In [1]: import numpy as np

In [2]: import numpy.linalg as la

In [3]: np.set_printoptions(suppress=True, linewidth=140)

In [4]: m1 = np.diag(np.array([-3, -1, -2, 1, -3, 0]))

In [5]: m1
Out[5]: 
array([[-3,  0,  0,  0,  0,  0],
       [ 0, -1,  0,  0,  0,  0],
       [ 0,  0, -2,  0,  0,  0],
       [ 0,  0,  0,  1,  0,  0],
       [ 0,  0,  0,  0, -3,  0],
       [ 0,  0,  0,  0,  0,  0]])

In [6]: round(float(la.eigvalsh(m1).min()), 2)
Out[6]: -3.0

In [7]: [round(float(la.det(m1[:i, :i])), 2) + 0 for i in range(1, 7)]
Out[7]: [-3.0, 3.0, -6.0, -6.0, 18.0, 0.0]

In [8]: np.all(la.eigvalsh(m1) > 0)
Out[8]: np.False_

In [9]: la.matrix_rank(m1 - m1[0, 0] * np.eye(6))
Out[9]: np.int64(4)

In [10]: W0 = np.loadtxt("w.csv", delimiter=",")

In [11]: W0
Out[11]: 
array([[0., 0., 0., 0., 1.],
       [0., 0., 0., 2., 0.],
       [0., 0., 3., 0., 0.],
       [0., 1., 0., 0., 0.],
       [2., 0., 0., 0., 0.]])

In [12]: print(np.einsum("ij,ji->", W0, W0))
17.0

In [13]: np.round(la.eigvals(W0), 2)
Out[13]: array([ 1.41, -1.41,  1.41, -1.41,  3.  ])

In [14]: W0 @ W0.T
Out[14]: 
array([[1., 0., 0., 0., 0.],
       [0., 4., 0., 0., 0.],
       [0., 0., 9., 0., 0.],
       [0., 0., 0., 1., 0.],
       [0., 0., 0., 0., 4.]])

In [15]: np.round(la.norm(W0, axis=0), 2)
Out[15]: array([2., 1., 3., 2., 1.])

In [16]: rng = np.random.default_rng(325573)

In [17]: lab = rng.permutation(5)

In [18]: lab
Out[18]: array([4, 2, 3, 0, 1])

In [19]: A2 = W0[lab][:, lab]

In [20]: print(np.diag(A2))
[0. 3. 0. 0. 0.]

In [21]: np.round(np.sort(np.abs(la.eigvals(A2))), 2)
Out[21]: array([1.41, 1.41, 1.41, 1.41, 3.  ])

In [22]: np.round(la.det(W0), 2)
Out[22]: np.float64(12.0)

In [23]: np.flatnonzero(la.matrix_power((W0 != 0) + (W0.T != 0) + np.eye(5), 5)[2])
Out[23]: array([2])

In [24]: x = np.array([-3, 1, 0, -1, -1])

In [25]: la.norm(W0 @ x) <= la.norm(W0, 2) * la.norm(x) + 1e-9
Out[25]: np.True_

In [26]: (W0 @ x).argmax()
Out[26]: np.int64(3)

In [27]: W0 @ x
Out[27]: array([-1., -2.,  0.,  1., -6.])

In [28]: W0 @ np.eye(5)[1]
Out[28]: array([0., 0., 0., 1., 0.])

In [29]: W0 @ (2 * x)
Out[29]: array([ -2.,  -4.,   0.,   2., -12.])

In [30]: M = np.load("layer11.npy")

In [31]: M
Out[31]: 
array([[0, 0, 1, 0, 0, 0, 0, 0, 0, 1],
       [0, 0, 0, 1, 0, 0, 0, 0, 0, 0],
       [1, 0, 0, 0, 0, 0, 0, 0, 0, 1],
       [0, 1, 0, 0, 0, 0, 0, 0, 0, 0],
       [0, 0, 0, 0, 0, 0, 0, 0, 0, 0],
       [0, 0, 0, 0, 0, 0, 0, 1, 0, 0],
       [0, 0, 0, 0, 0, 0, 0, 1, 1, 0],
       [0, 0, 0, 0, 0, 1, 1, 0, 1, 0],
       [0, 0, 0, 0, 0, 0, 1, 1, 0, 0],
       [1, 0, 1, 0, 0, 0, 0, 0, 0, 0]])

In [32]: T = np.stack([M, 2 * M, M[::-1]])

In [33]: la.matrix_rank(T.reshape(3, -1))
Out[33]: np.int64(2)

In [34]: T.sum(axis=0)
Out[34]: 
array([[1, 0, 4, 0, 0, 0, 0, 0, 0, 3],
       [0, 0, 0, 3, 0, 0, 1, 1, 0, 0],
       [3, 0, 0, 0, 0, 1, 1, 0, 1, 3],
       [0, 3, 0, 0, 0, 0, 0, 1, 1, 0],
       [0, 0, 0, 0, 0, 0, 0, 1, 0, 0],
       [0, 0, 0, 0, 0, 0, 0, 3, 0, 0],
       [0, 1, 0, 0, 0, 0, 0, 3, 3, 0],
       [1, 0, 0, 0, 0, 3, 3, 0, 3, 1],
       [0, 0, 0, 1, 0, 0, 3, 3, 0, 0],
       [3, 0, 4, 0, 0, 0, 0, 0, 0, 1]])

In [35]: T.shape
Out[35]: (3, 10, 10)

In [36]: np.round(np.sort(la.eigvals(M).real), 2)
Out[36]: array([-1.48, -1.  , -1.  , -1.  , -1.  ,  0.  ,  0.31,  1.  ,  2.  ,  2.17])

In [37]: round(float(la.det(M)), 2)
Out[37]: 0.0

In [38]: M @ M
Out[38]: 
array([[2, 0, 1, 0, 0, 0, 0, 0, 0, 1],
       [0, 1, 0, 0, 0, 0, 0, 0, 0, 0],
       [1, 0, 2, 0, 0, 0, 0, 0, 0, 1],
       [0, 0, 0, 1, 0, 0, 0, 0, 0, 0],
       [0, 0, 0, 0, 0, 0, 0, 0, 0, 0],
       [0, 0, 0, 0, 0, 1, 1, 0, 1, 0],
       [0, 0, 0, 0, 0, 1, 2, 1, 1, 0],
       [0, 0, 0, 0, 0, 0, 1, 3, 1, 0],
       [0, 0, 0, 0, 0, 1, 1, 1, 2, 0],
       [1, 0, 1, 0, 0, 0, 0, 0, 0, 2]])

In [39]: (M != 0).astype(int)
Out[39]: 
array([[0, 0, 1, 0, 0, 0, 0, 0, 0, 1],
       [0, 0, 0, 1, 0, 0, 0, 0, 0, 0],
       [1, 0, 0, 0, 0, 0, 0, 0, 0, 1],
       [0, 1, 0, 0, 0, 0, 0, 0, 0, 0],
       [0, 0, 0, 0, 0, 0, 0, 0, 0, 0],
       [0, 0, 0, 0, 0, 0, 0, 1, 0, 0],
       [0, 0, 0, 0, 0, 0, 0, 1, 1, 0],
       [0, 0, 0, 0, 0, 1, 1, 0, 1, 0],
       [0, 0, 0, 0, 0, 0, 1, 1, 0, 0],
       [1, 0, 1, 0, 0, 0, 0, 0, 0, 0]])

In [40]: print((la.matrix_power((M != 0) + (M.T != 0) + np.eye(10), 10) > 0).astype(int))
[[1 0 1 0 0 0 0 0 0 1]
 [0 1 0 1 0 0 0 0 0 0]
 [1 0 1 0 0 0 0 0 0 1]
 [0 1 0 1 0 0 0 0 0 0]
 [0 0 0 0 1 0 0 0 0 0]
 [0 0 0 0 0 1 1 1 1 0]
 [0 0 0 0 0 1 1 1 1 0]
 [0 0 0 0 0 1 1 1 1 0]
 [0 0 0 0 0 1 1 1 1 0]
 [1 0 1 0 0 0 0 0 0 1]]
